$ python3 -q
>>> import numpy as np
>>> import numpy.linalg as la
>>> np.set_printoptions(precision=1, suppress=True, linewidth=140)
>>> def tidy(a):
...     return np.round(a, 1) + 0
... 
>>> m1 = np.vander(np.arange(12) - 3, 4, increasing=True)
>>> m1
array([[  1,  -3,   9, -27],
       [  1,  -2,   4,  -8],
       [  1,  -1,   1,  -1],
       [  1,   0,   0,   0],
       [  1,   1,   1,   1],
       [  1,   2,   4,   8],
       [  1,   3,   9,  27],
       [  1,   4,  16,  64],
       [  1,   5,  25, 125],
       [  1,   6,  36, 216],
       [  1,   7,  49, 343],
       [  1,   8,  64, 512]])
>>> rng = np.random.default_rng(69792)
>>> Y = m1 + rng.integers(-2, 3, (12, 1)) @ rng.integers(-2, 3, (1, 4))
>>> Y
array([[  1,  -3,   9, -27],
       [  1,  -1,   5,  -9],
       [  1,  -1,   1,  -1],
       [  1,   1,   1,  -1],
       [  1,   2,   2,   0],
       [  1,   4,   6,   6],
       [  1,   5,  11,  25],
       [  1,   5,  17,  63],
       [  1,   3,  23, 127],
       [  1,   8,  38, 214],
       [  1,   7,  49, 343],
       [  1,   6,  62, 514]])
>>> Y - m1
array([[ 0,  0,  0,  0],
       [ 0,  1,  1, -1],
       [ 0,  0,  0,  0],
       [ 0,  1,  1, -1],
       [ 0,  1,  1, -1],
       [ 0,  2,  2, -2],
       [ 0,  2,  2, -2],
       [ 0,  1,  1, -1],
       [ 0, -2, -2,  2],
       [ 0,  2,  2, -2],
       [ 0,  0,  0,  0],
       [ 0, -2, -2,  2]])
>>> tidy(la.svd(Y - m1, compute_uv=False))
array([8.5, 0. , 0. , 0. ])
>>> x = np.array([8, 8, 3, 4])
>>> h = np.maximum(m1 @ x, 0)
>>> np.flatnonzero(h > 1e-9)
array([ 3,  4,  5,  6,  7,  8,  9, 10, 11])
>>> np.maximum(m1 @ x, 0) - np.maximum(-m1 @ x, 0)
array([ -97,  -28,   -1,    8,   23,   68,  167,  344,  623, 1028, 1583, 2312])
>>> m1 * (h > 1e-9)[:, None]
array([[  0,   0,   0,   0],
       [  0,   0,   0,   0],
       [  0,   0,   0,   0],
       [  1,   0,   0,   0],
       [  1,   1,   1,   1],
       [  1,   2,   4,   8],
       [  1,   3,   9,  27],
       [  1,   4,  16,  64],
       [  1,   5,  25, 125],
       [  1,   6,  36, 216],
       [  1,   7,  49, 343],
       [  1,   8,  64, 512]])
>>> proj = m1 @ la.solve(m1.T @ m1, m1.T)
>>> tidy(proj @ m1[:, 3])
array([-27.,  -8.,  -1.,   0.,   1.,   8.,  27.,  64., 125., 216., 343., 512.])
>>> F = np.triu(rng.random((4, 4)) < 0.6, 1).astype(int)
>>> F = F + F.T
>>> F
array([[0, 0, 1, 1],
       [0, 0, 1, 0],
       [1, 1, 0, 1],
       [1, 0, 1, 0]])
>>> proj = np.triu(np.array([[-2, -1, 2, -2], [1, 1, 1, -1], [2, 0, -1, -1], [-1, 2, 1, 2]]), 1) + np.eye(4)
>>> Y = proj @ F @ la.inv(proj)
>>> np.trace(Y), np.trace(F)
(np.float64(0.0), np.int64(0))
>>> tidy(la.det(Y))
np.float64(1.0)
>>> la.matrix_rank(Y)
np.int64(4)
>>> proj @ F - F @ proj
array([[ 0.,  2., -3.,  3.],
       [ 0.,  1., -1.,  2.],
       [-1.,  1., -4.,  3.],
       [ 0.,  1., -2.,  3.]])
>>> K = np.load("data.npy")
>>> K
array([[-2,  0,  0, -2, -2, -1, -1, -1, -3, -1,  0],
       [ 4,  6,  6,  4,  4,  5,  5,  5,  3,  5,  6],
       [-2,  0,  0, -2, -2, -1, -1, -1, -3, -1,  0],
       [ 3,  5,  5,  3,  3,  4,  4,  4,  2,  4,  5]])
>>> th = np.radians(28)
>>> r_ = np.eye(11)
>>> r_[0, 0] = r_[8, 8] = np.cos(th)
>>> r_[0, 8], r_[8, 0] = -np.sin(th), np.sin(th)
>>> tidy(r_)
array([[ 0.9,  0. ,  0. ,  0. ,  0. ,  0. ,  0. ,  0. , -0.5,  0. ,  0. ],
       [ 0. ,  1. ,  0. ,  0. ,  0. ,  0. ,  0. ,  0. ,  0. ,  0. ,  0. ],
       [ 0. ,  0. ,  1. ,  0. ,  0. ,  0. ,  0. ,  0. ,  0. ,  0. ,  0. ],
       [ 0. ,  0. ,  0. ,  1. ,  0. ,  0. ,  0. ,  0. ,  0. ,  0. ,  0. ],
       [ 0. ,  0. ,  0. ,  0. ,  1. ,  0. ,  0. ,  0. ,  0. ,  0. ,  0. ],
       [ 0. ,  0. ,  0. ,  0. ,  0. ,  1. ,  0. ,  0. ,  0. ,  0. ,  0. ],
       [ 0. ,  0. ,  0. ,  0. ,  0. ,  0. ,  1. ,  0. ,  0. ,  0. ,  0. ],
       [ 0. ,  0. ,  0. ,  0. ,  0. ,  0. ,  0. ,  1. ,  0. ,  0. ,  0. ],
       [ 0.5,  0. ,  0. ,  0. ,  0. ,  0. ,  0. ,  0. ,  0.9,  0. ,  0. ],
       [ 0. ,  0. ,  0. ,  0. ,  0. ,  0. ,  0. ,  0. ,  0. ,  1. ,  0. ],
       [ 0. ,  0. ,  0. ,  0. ,  0. ,  0. ,  0. ,  0. ,  0. ,  0. ,  1. ]])
>>> Y = K @ r_.T
>>> tidy(Y)
array([[-0.4,  0. ,  0. , -2. , -2. , -1. , -1. , -1. , -3.6, -1. ,  0. ],
       [ 2.1,  6. ,  6. ,  4. ,  4. ,  5. ,  5. ,  5. ,  4.5,  5. ,  6. ],
       [-0.4,  0. ,  0. , -2. , -2. , -1. , -1. , -1. , -3.6, -1. ,  0. ],
       [ 1.7,  5. ,  5. ,  3. ,  3. ,  4. ,  4. ,  4. ,  3.2,  4. ,  5. ]])
>>> tidy(np.abs(Y - K).max(axis=0))
array([1.9, 0. , 0. , 0. , 0. , 0. , 0. , 0. , 1.5, 0. , 0. ])
>>> np.allclose(la.norm(K, axis=1), la.norm(Y, axis=1))
True
